>>> import numpy as np
>>> np.set_printoptions(precision=3, suppress=True, linewidth=120, sign=" ")
>>> J = np.load("arr.npy")
>>> print(J)
[[ 1.008  1.81  -1.521 -1.548]
 [ 1.924 -0.246  0.846  2.127]
 [ 0.78   1.765 -1.547 -1.698]
 [ 0.72   1.751 -1.551 -1.735]
 [ 2.572  1.326 -0.546  0.572]
 [ 1.769  1.837 -1.313 -0.878]
 [ 2.426  1.556 -0.825  0.119]
 [ 2.216  0.094  0.592  1.932]
 [-0.667  1.195 -1.418 -2.262]
 [ 1.626  1.85  -1.37  -1.028]
 [-1.976  0.191 -0.806 -2.1  ]
 [ 0.835 -1.098  1.371  2.284]
 [ 1.665  1.847 -1.356 -0.988]
 [ 2.6    1.231 -0.441  0.728]
 [-1.308 -1.846  1.465  1.318]
 [ 1.854 -0.317  0.896  2.159]
 [-0.104  1.473 -1.525 -2.12 ]
 [ 0.225  1.603 -1.554 -1.991]
 [ 0.26   1.615 -1.556 -1.976]
 [ 0.789  1.767 -1.546 -1.693]]
>>> W2 = J[[1, 17]].astype(float)
>>> for _ in range(7):
...     z = np.linalg.norm(J[:, None] - W2, axis=-1).argmin(axis=1)
...     W2 = np.array([J[z == j].mean(axis=0) for j in range(2)])
... 
>>> print(z)
[ 1  0  1  1  0  1  1  0  1  1  1  0  1  0  0  0  1  1  1  1]
>>> print(np.abs(W2[1] - W2[0]).argmax())
3
>>> print(W2[1] - W2[0])
[-0.872  1.681 -1.973 -3.119]
>>> M = np.loadtxt("x.csv", delimiter=",")
>>> print(M)
[[ 0.591 -0.014 -0.485 -2.449 -2.483 -0.486 -1.21  -1.491  1.643 -0.334  0.246]
 [ 1.917 -3.147  2.921  9.106  3.785  3.047  1.922  2.615 -2.784 -1.194  0.04 ]
 [ 0.47   0.153 -0.446 -1.655 -0.818 -2.151 -2.449 -0.898  0.331  0.397 -0.394]
 [-3.938  1.082 -2.792 -5.586 -2.153  1.929  2.322 -2.933  0.534  1.853 -0.135]
 [-0.346 -1.443 -1.175 -0.227 -0.306  2.417  1.547  1.638  0.723  1.074  0.525]
 [-2.71   2.196 -0.363  0.529  1.08   2.276  5.073  1.399  0.359 -0.587  1.151]
 [ 5.291 -4.321  3.568  6.511  2.589  0.74  -2.22   3.315 -3.539 -0.204 -0.517]
 [-1.611 -1.223 -2.332 -3.075 -0.578  3.377  2.843  2.151  0.238  2.085  0.493]
 [-1.044 -0.744 -2.712 -8.95  -3.863 -0.116 -0.971 -0.353  0.571  3.648  0.798]
 [ 2.066 -1.104 -2.149 -9.028 -3.669 -3.635 -4.769 -0.435  1.015  3.303 -0.044]
 [-2.207 -1.041 -2.811 -1.825  0.051  4.331  3.438  1.271  1.714  2.211  1.627]
 [-1.004  6.105  0.75  -1.072  1.647 -1.838  2.281 -1.252  3.889 -4.731  0.72 ]
 [-0.469 -0.454 -0.978  0.535  1.106  1.831  0.758 -0.481  1.812  0.471  0.61 ]
 [-1.21  -0.587 -0.825  3.613  2.31   2.571  2.479  2.288  1.059  0.169  0.154]
 [-0.658 -0.2   -0.547 -0.043  1.723  2.048  1.619  1.492  0.87   0.751  0.755]
 [-1.192  2.303 -0.467 -5.898 -3.422 -3.686 -2.666 -2.76  -1.465  0.839 -0.52 ]
 [-2.258  4.478 -1.101 -3.454 -0.258 -4.205 -1.707 -2.433  1.342 -1.168 -1.027]
 [-0.662 -0.213  1.465  4.99   1.275  2.669  1.934  0.691 -1.608 -1.263  0.272]
 [-2.379  0.911 -2.951 -6.413 -1.297  1.24   2.366  1.633  2.186  2.337  1.393]
 [-0.999  0.92  -0.271 -0.838 -0.67   0.252  1.524  1.704 -0.952  0.256 -0.089]]
>>> P = M @ np.linalg.solve(M.T @ M, M.T)
>>> print(np.allclose(P @ P, P))
True
>>> rk = np.linalg.matrix_rank(J)
>>> print(rk)
2
>>> N = np.linalg.svd(J)[2][rk:].T
>>> print(np.allclose(J @ N, 0))
True
>>> print([int(np.linalg.matrix_rank(np.delete(J, i, axis=0))) for i in range(20)])
[2, 2, 2, 2, 2, 2, 2, 2, 2, 2, 2, 2, 2, 2, 2, 2, 2, 2, 2, 2]
>>> print(N.shape)
(4, 2)
>>> print([int(np.linalg.matrix_rank(J[:i])) for i in range(1, len(J) + 1)])
[1, 2, 2, 2, 2, 2, 2, 2, 2, 2, 2, 2, 2, 2, 2, 2, 2, 2, 2, 2]
